$ python -q
>>> import numpy as np
>>> from numpy import linalg as LA
>>> np.set_printoptions(precision=2, suppress=True, linewidth=200, legacy="1.25")
>>> M = np.load("data.npy")
>>> M
array([[-2, -2, -2, -2, -2],
       [ 0, -3,  1,  0, -1],
       [ 0,  0, -1, -2,  0],
       [ 0,  0,  0, -1, -3],
       [ 0,  0,  0,  0,  1]])
>>> # triangular: eigenvalues sit on the diagonal
>>> M @ M
array([[ 4, 10,  4, 10, 10],
       [ 0,  9, -4, -2,  2],
       [ 0,  0,  1,  4,  6],
       [ 0,  0,  0,  1,  0],
       [ 0,  0,  0,  0,  1]])
>>> print(np.prod(np.diag(M)), round(float(LA.det(M)), 2))
6 6.0
>>> print(LA.matrix_rank(M, rtol=0.1))
4
>>> print(LA.cond(M) > 100)
False
>>> round(np.log10(LA.cond(M)))
2
>>> round(float(LA.norm(M, 2) / LA.norm(M)), 2)
0.78
>>> print(np.abs(LA.svd(M)[2][-1]))
[0.63 0.19 0.67 0.33 0.1 ]
>>> data = np.load("sample12.npy")
>>> data
array([[  3. ,   0.2,   0.9,   0.5,   0.6,   0.5,   0. ],
       [  0. ,   0. ,  -0.5,   0.4,   0. ,   1.5,  -0.8],
       [  0.2,   3.4,  -0.7,  -0.5,  -1.4,   2. ,   1.6],
       [  0.5,   0.3,   0.7,  -0.1,   0.6,   0.4,   0.2],
       [ -1. ,   0.3,   1.2,   0. ,   0.8,  -1.5,  -1.5],
       [ -0.3,  -0.8,   0.1,  -0.6,   1. ,  -0.1,   0.8],
       [ -0.5,   1.1,   0.8,   0. ,  -0.2,   0.4,  -0.6],
       [  1.7,   0.2,   0.8,  -1.7,   0.3,  -0.2,   0.4],
       [ -0.7,  -0.4,   1.5,   0.8,   0.2,  -0.9,   0.5],
       [  0.4,   0.7,   1.3,   1.7,   0.5,  -1.1,   0.5],
       [ -0.4,   1.1,   1. ,  -0.3,   0.3,  -0.4,  -2.9],
       [ -0.3,  -1.1,   0.5,  -0.1,  -1.6,  -0.7,   0. ],
       [  1.4,  -1.1,  -1. ,   0.5,   0.9,  -1.4,   2.2],
       [ -1. ,   0.6,   0.1,   1.8,   0.3,  -2. ,   0. ],
       [  2.5,  -2. ,  -1.3,  -0.3,   0.4,  -0.8,  -1.6],
       [ -0.6,   1.5,   1. ,   2.2,  -1.1,  -0.8,   0.4],
       [ -1.3,  -0.7,  -0.3,   2.6,  -1.1,  -1.1,   0.4],
       [ -2. ,  -0.1,   0.5,   0.5,   0.1,   0. ,   1.5],
       [  0.8,  -1. ,   0.9,  -0.1,  -1. ,  -0.3,   0.5],
       [  1.2,  -0.1,  -1.4,  -0.9,   1.5,   0. ,   0. ],
       [ -1.3,  -0.6,  -0.7,  -0.9,  -2.1,   0.5,   0.5],
       [  0.6,  -0.1,  -0.3,  -0.5,   0.5,  -2.6,   0.4],
       [-13. , -12. ,  -6. ,  11. ,   2. ,   4. ,   4. ],
       [ -0.9,  -1.1,   1. ,   1.5,  -1.4,   1.7,   0. ],
       [  0.4,   1.4,   1.1,   0.4,   2.1,   1.3,   2. ],
       [  0.7,   0.4,  -0.7,  -2.2,   1.2,  -0.4,  -0.1],
       [ -0.8,  -1.3,   0.8,  -0.1,   0.6,   2.2,  -0.1],
       [ -0.8,  -0.4,   0.4,   0.5,   1.2,   0.3,   0.2],
       [ -1.8,  -0.4,   1. ,   0.9,  -0.8,   0.7,   0.5],
       [ -2. ,   3. ,  -0.4,   0. ,   2.1,  -1. ,  -1. ]])
>>> rng = np.random.default_rng(74401)
>>> z = rng.permutation(7)
>>> M2 = data[:, z] * rng.choice([-1, 1], 7)
>>> M2
array([[-3. , -0.6, -0.2,  0.5,  0.9, -0. ,  0.5],
       [-0. , -0. , -0. ,  1.5, -0.5,  0.8,  0.4],
       [-0.2,  1.4, -3.4,  2. , -0.7, -1.6, -0.5],
       [-0.5, -0.6, -0.3,  0.4,  0.7, -0.2, -0.1],
       [ 1. , -0.8, -0.3, -1.5,  1.2,  1.5,  0. ],
       [ 0.3, -1. ,  0.8, -0.1,  0.1, -0.8, -0.6],
       [ 0.5,  0.2, -1.1,  0.4,  0.8,  0.6,  0. ],
       [-1.7, -0.3, -0.2, -0.2,  0.8, -0.4, -1.7],
       [ 0.7, -0.2,  0.4, -0.9,  1.5, -0.5,  0.8],
       [-0.4, -0.5, -0.7, -1.1,  1.3, -0.5,  1.7],
       [ 0.4, -0.3, -1.1, -0.4,  1. ,  2.9, -0.3],
       [ 0.3,  1.6,  1.1, -0.7,  0.5, -0. , -0.1],
       [-1.4, -0.9,  1.1, -1.4, -1. , -2.2,  0.5],
       [ 1. , -0.3, -0.6, -2. ,  0.1, -0. ,  1.8],
       [-2.5, -0.4,  2. , -0.8, -1.3,  1.6, -0.3],
       [ 0.6,  1.1, -1.5, -0.8,  1. , -0.4,  2.2],
       [ 1.3,  1.1,  0.7, -1.1, -0.3, -0.4,  2.6],
       [ 2. , -0.1,  0.1,  0. ,  0.5, -1.5,  0.5],
       [-0.8,  1. ,  1. , -0.3,  0.9, -0.5, -0.1],
       [-1.2, -1.5,  0.1,  0. , -1.4, -0. , -0.9],
       [ 1.3,  2.1,  0.6,  0.5, -0.7, -0.5, -0.9],
       [-0.6, -0.5,  0.1, -2.6, -0.3, -0.4, -0.5],
       [13. , -2. , 12. ,  4. , -6. , -4. , 11. ],
       [ 0.9,  1.4,  1.1,  1.7,  1. , -0. ,  1.5],
       [-0.4, -2.1, -1.4,  1.3,  1.1, -2. ,  0.4],
       [-0.7, -1.2, -0.4, -0.4, -0.7,  0.1, -2.2],
       [ 0.8, -0.6,  1.3,  2.2,  0.8,  0.1, -0.1],
       [ 0.8, -1.2,  0.4,  0.3,  0.4, -0.2,  0.5],
       [ 1.8,  0.8,  0.4,  0.7,  1. , -0.5,  0.9],
       [ 2. , -2.1, -3. , -1. , -0.4,  1. ,  0. ]])
>>> U, _, Vt = LA.svd(data.T @ M2)
>>> np.round(U @ Vt, 2) + 0
array([[-1.,  0.,  0.,  0.,  0.,  0.,  0.],
       [ 0.,  0., -1.,  0.,  0.,  0.,  0.],
       [ 0.,  0.,  0.,  0.,  1.,  0.,  0.],
       [ 0.,  0.,  0.,  0.,  0.,  0.,  1.],
       [ 0., -1.,  0.,  0.,  0.,  0.,  0.],
       [ 0.,  0.,  0.,  1.,  0.,  0.,  0.],
       [ 0.,  0.,  0.,  0.,  0., -1.,  0.]])
>>> np.round(LA.lstsq(data, M2)[0], 2) + 0
array([[-1.,  0.,  0.,  0.,  0.,  0.,  0.],
       [ 0.,  0., -1.,  0.,  0.,  0.,  0.],
       [ 0.,  0.,  0.,  0.,  1.,  0.,  0.],
       [ 0.,  0.,  0.,  0.,  0.,  0.,  1.],
       [ 0., -1.,  0.,  0.,  0.,  0.,  0.],
       [ 0.,  0.,  0.,  1.,  0.,  0.,  0.],
       [ 0.,  0.,  0.,  0.,  0., -1.,  0.]])
